$ python -q
>>> import numpy as np
>>> np.set_printoptions(precision=2, suppress=True, linewidth=140)
>>> A = np.load("arr.npy")
>>> print(A)
[[ 0 -1  0  0]
 [-9  0  0  0]
 [ 0  0  0  6]
 [ 0  0  4  0]]
>>> print(np.einsum("ij,ji->", A, A))
66
>>> print(round(np.linalg.det(A[::-1]), 2))
216.0
>>> print(np.einsum("ii->", A))
0
>>> print(round(np.linalg.det(A.T), 2))
216.0
>>> print(np.round(np.linalg.det(2 * A), 2), np.round(np.linalg.det(A), 2))
3456.0 216.0
>>> print(np.round(np.linalg.eigvals(A).sum().real, 2))
-0.0
>>> print(np.round(np.poly(A), 2) + 0)
[  1.   0. -33.   0. 216.]
>>> proj = np.triu(np.array([[-4, 8, -8, 0], [8, 4, -7, -2], [-9, -4, -1, -9], [4, 3, -5, 6]]), 1) + np.eye(4)
>>> other = proj @ A @ np.linalg.inv(proj)
>>> print(proj @ A - A @ proj)
[[-72.   0.  -7. -50.]
 [  0.  72. -80. -42.]
 [  0.   0. -36.   0.]
 [  0.   0.   0.  36.]]
>>> print(np.round(np.linalg.det(other), 2))
216.0
>>> print(np.trace(other), np.trace(A))
0.0 0
>>> data = np.load("block17.npy")
>>> print(data)
[[ 0  0 -3 -6]
 [ 0  0 -6  3]
 [-3 -6  2  4]
 [-6  3  4 -2]]
>>> # symmetric, so the eigenvalues are real
>>> np.linalg.determinant(data)
Traceback (most recent call last):
  File "<python-input-19>", line 1, in <module>
    np.linalg.determinant(data)
    ^^^^^^^^^^^^^^^^^^^^^
AttributeError: module 'numpy.linalg' has no attribute 'determinant'
>>> print(np.round(np.linalg.det(data), 2))
2025.0
>>> print(np.allclose(data @ data.T, data.T @ data))
True
>>> print(np.sort(np.abs(np.linalg.eigvals(data))))
[4.83 4.83 9.31 9.31]
>>> other = np.array([[-2, 1], [0, -1]])
>>> cent = np.kron(other, data)
>>> print(round(np.linalg.norm(cent, 2), 2), np.round(np.linalg.norm(other, 2) * np.linalg.norm(data, 2), 2))
21.3 21.3
>>> print(cent.shape)
(8, 8)
>>> proj = np.triu(np.array([[0, 2, 2, 2], [2, 2, 1, 2], [2, 2, 0, 1], [1, 1, 2, 1]]), 1) + np.eye(4)
>>> other = proj @ data @ np.linalg.inv(proj)
>>> print(np.round(np.poly(other), 2) + 0)
[   1.    0. -110.    0. 2025.]
>>> print(proj @ data - data @ proj)
[[-18.  -6.   0.  13.]
 [-15.   0.  10.   6.]
 [ -6.   9.  16.  14.]
 [  0.  12.   9.   2.]]
>>> t3 = np.stack([data, 3 * data, data[::-1]])
>>> print(np.linalg.det(t3))
[  2025. 164025.   2025.]
>>> print(np.linalg.matrix_rank(t3.reshape(3, -1)))
2
>>> other = data / np.linalg.norm(data, axis=1, keepdims=True)
>>> C2 = other @ other.T
>>> print((C2 - 2 * np.eye(4)).round(6).argmax(axis=1))
[1 0 1 0]
>>> print(np.degrees(np.arccos(np.clip(C2[3, 2], -1, 1))))
90.0
>>> print(np.argwhere(np.triu(np.abs(C2) > 0.95, 1)))
[]
>>> print((np.abs(C2) > 0.9).astype(int))
[[1 0 0 0]
 [0 1 0 0]
 [0 0 1 0]
 [0 0 0 1]]
>>> arr = np.load("test10.npy")
>>> print(arr)
[[ 0 -4  2 -4 -1  0  3 -1  5 -1]
 [ 0  0  0 -2 -1 -2 -4  2 -5  4]
 [ 0  0  0 -1 -1  3 -2 -2  3 -1]
 [ 0  0  0  0  4 -5  3  2  3  2]
 [ 0  0  0  0  0 -5 -4  2  4 -2]
 [ 0  0  0  0  0  0  0  0 -1 -5]
 [ 0  0  0  0  0  0  0 -1  1 -1]
 [ 0  0  0  0  0  0  0  0  2  5]
 [ 0  0  0  0  0  0  0  0  0 -3]
 [ 0  0  0  0  0  0  0  0  0  0]]
>>> ang = np.radians(90)
>>> Rm = np.eye(10)
>>> Rm[5, 5] = Rm[6, 6] = np.cos(ang)
>>> Rm[5, 6], Rm[6, 5] = -np.sin(ang), np.sin(ang)
>>> print(Rm.round(2) + 0)
[[ 1.  0.  0.  0.  0.  0.  0.  0.  0.  0.]
 [ 0.  1.  0.  0.  0.  0.  0.  0.  0.  0.]
 [ 0.  0.  1.  0.  0.  0.  0.  0.  0.  0.]
 [ 0.  0.  0.  1.  0.  0.  0.  0.  0.  0.]
 [ 0.  0.  0.  0.  1.  0.  0.  0.  0.  0.]
 [ 0.  0.  0.  0.  0.  0. -1.  0.  0.  0.]
 [ 0.  0.  0.  0.  0.  1.  0.  0.  0.  0.]
 [ 0.  0.  0.  0.  0.  0.  0.  1.  0.  0.]
 [ 0.  0.  0.  0.  0.  0.  0.  0.  1.  0.]
 [ 0.  0.  0.  0.  0.  0.  0.  0.  0.  1.]]
>>> other = arr @ Rm.T
>>> print(np.abs(other - arr).max(axis=0))
[0. 0. 0. 0. 0. 9. 8. 0. 0. 0.]
>>> U, sigma, Vt = np.linalg.svd(arr)
>>> evecs = Vt[:(sigma > 1e-8).sum()]
>>> rng = np.random.default_rng(2851)
>>> vec = arr[6] + -2 * arr[5] + rng.integers(2) * np.eye(10)[1]
>>> print(vec)
[ 0.  0.  0.  0.  0.  0.  0. -1.  3.  9.]
>>> print(np.round(evecs.T @ evecs, 2) + 0)
[[ 0.   0.   0.   0.   0.   0.   0.   0.   0.   0. ]
 [ 0.   0.8 -0.4  0.   0.   0.   0.   0.   0.   0. ]
 [ 0.  -0.4  0.2  0.   0.   0.   0.   0.   0.   0. ]
 [ 0.   0.   0.   1.   0.   0.   0.   0.   0.   0. ]
 [ 0.   0.   0.   0.   1.   0.   0.   0.   0.   0. ]
 [ 0.   0.   0.   0.   0.   1.   0.   0.   0.   0. ]
 [ 0.   0.   0.   0.   0.   0.   1.   0.   0.   0. ]
 [ 0.   0.   0.   0.   0.   0.   0.   1.   0.   0. ]
 [ 0.   0.   0.   0.   0.   0.   0.   0.   1.   0. ]
 [ 0.   0.   0.   0.   0.   0.   0.   0.   0.   1. ]]
>>> print(np.diag(evecs.T @ evecs))
[0.  0.8 0.2 1.  1.  1.  1.  1.  1.  1. ]
>>> print(round(float(np.linalg.norm(vec - evecs.T @ evecs @ vec)), 2))
0.0
>>> print(np.allclose(evecs.T @ evecs @ vec, vec))
True
>>> print(np.linalg.matrix_rank(np.vstack([arr, vec])))
8
